$ ipython --no-banner

In [1]: import numpy as np

In [2]: from numpy import linalg as LA

In [3]: np.set_printoptions(suppress=True, linewidth=200)

In [4]: tidy = lambda a: np.round(a, 3) + 0

In [5]: data = np.load("w.npy")

In [6]: tidy(data)
Out[6]: 
array([[ 0.5  ,  0.   ,  0.   ,  0.   ,  0.   ,  0.   ,  0.   , -0.866,  0.   ,  0.   ],
       [ 0.   ,  1.   ,  0.   ,  0.   ,  0.   ,  0.   ,  0.   ,  0.   ,  0.   ,  0.   ],
       [ 0.   ,  0.   ,  1.   ,  0.   ,  0.   ,  0.   ,  0.   ,  0.   ,  0.   ,  0.   ],
       [ 0.   ,  0.   ,  0.   ,  1.   ,  0.   ,  0.   ,  0.   ,  0.   ,  0.   ,  0.   ],
       [ 0.   ,  0.   ,  0.   ,  0.   ,  1.   ,  0.   ,  0.   ,  0.   ,  0.   ,  0.   ],
       [ 0.   ,  0.   ,  0.   ,  0.   ,  0.   ,  1.   ,  0.   ,  0.   ,  0.   ,  0.   ],
       [ 0.   ,  0.   ,  0.   ,  0.   ,  0.   ,  0.   ,  1.   ,  0.   ,  0.   ,  0.   ],
       [ 0.866,  0.   ,  0.   ,  0.   ,  0.   ,  0.   ,  0.   ,  0.5  ,  0.   ,  0.   ],
       [ 0.   ,  0.   ,  0.   ,  0.   ,  0.   ,  0.   ,  0.   ,  0.   ,  1.   ,  0.   ],
       [ 0.   ,  0.   ,  0.   ,  0.   ,  0.   ,  0.   ,  0.   ,  0.   ,  0.   ,  1.   ]])

In [7]: # orthonormal columns

In [8]: f, r1 = data[1], data[9]

In [9]: f @ r1
Out[9]: np.float64(0.0)

In [10]: f @ f
Out[10]: np.float64(1.0)

In [11]: pr = (f @ r1) / (f @ f) * f

In [12]: r1 - pr
Out[12]: array([0., 0., 0., 0., 0., 0., 0., 0., 0., 1.])

In [13]: print(np.outer(f, r1))
[[0. 0. 0. 0. 0. 0. 0. 0. 0. 0.]
 [0. 0. 0. 0. 0. 0. 0. 0. 0. 1.]
 [0. 0. 0. 0. 0. 0. 0. 0. 0. 0.]
 [0. 0. 0. 0. 0. 0. 0. 0. 0. 0.]
 [0. 0. 0. 0. 0. 0. 0. 0. 0. 0.]
 [0. 0. 0. 0. 0. 0. 0. 0. 0. 0.]
 [0. 0. 0. 0. 0. 0. 0. 0. 0. 0.]
 [0. 0. 0. 0. 0. 0. 0. 0. 0. 0.]
 [0. 0. 0. 0. 0. 0. 0. 0. 0. 0.]
 [0. 0. 0. 0. 0. 0. 0. 0. 0. 0.]]

In [14]: (r1 - pr) @ f
Out[14]: np.float64(0.0)

In [15]: tidy(LA.norm(f + r1) ** 2 + LA.norm(f - r1) ** 2)
Out[15]: np.float64(4.0)

In [16]: rng = np.random.default_rng(667)

In [17]: lab = rng.permutation(10)

In [18]: A2 = data[:, lab] * rng.choice([-1, 1], 10)

In [19]: print(tidy(A2))
[[ 0.     0.     0.     0.    -0.866 -0.5    0.     0.     0.     0.   ]
 [ 0.     0.     0.     0.     0.     0.     0.     0.     1.     0.   ]
 [ 0.     0.     0.    -1.     0.     0.     0.     0.     0.     0.   ]
 [ 1.     0.     0.     0.     0.     0.     0.     0.     0.     0.   ]
 [ 0.     0.     0.     0.     0.     0.     0.    -1.     0.     0.   ]
 [ 0.     0.     0.     0.     0.     0.     0.     0.     0.    -1.   ]
 [ 0.     0.     0.     0.     0.     0.     1.     0.     0.     0.   ]
 [ 0.     0.     0.     0.     0.5   -0.866  0.     0.     0.     0.   ]
 [ 0.    -1.     0.     0.     0.     0.     0.     0.     0.     0.   ]
 [ 0.     0.     1.     0.     0.     0.     0.     0.     0.     0.   ]]

In [20]: U, _, Vt = LA.svd(data.T @ A2)

In [21]: tidy(U @ Vt)
Out[21]: 
array([[ 0.,  0.,  0.,  0.,  0., -1.,  0.,  0.,  0.,  0.],
       [ 0.,  0.,  0.,  0.,  0.,  0.,  0.,  0.,  1.,  0.],
       [ 0.,  0.,  0., -1.,  0.,  0.,  0.,  0.,  0.,  0.],
       [ 1.,  0.,  0.,  0.,  0.,  0.,  0.,  0.,  0.,  0.],
       [ 0.,  0.,  0.,  0.,  0.,  0.,  0., -1.,  0.,  0.],
       [ 0.,  0.,  0.,  0.,  0.,  0.,  0.,  0.,  0., -1.],
       [ 0.,  0.,  0.,  0.,  0.,  0.,  1.,  0.,  0.,  0.],
       [ 0.,  0.,  0.,  0.,  1.,  0.,  0.,  0.,  0.,  0.],
       [ 0., -1.,  0.,  0.,  0.,  0.,  0.,  0.,  0.,  0.],
       [ 0.,  0.,  1.,  0.,  0.,  0.,  0.,  0.,  0.,  0.]])
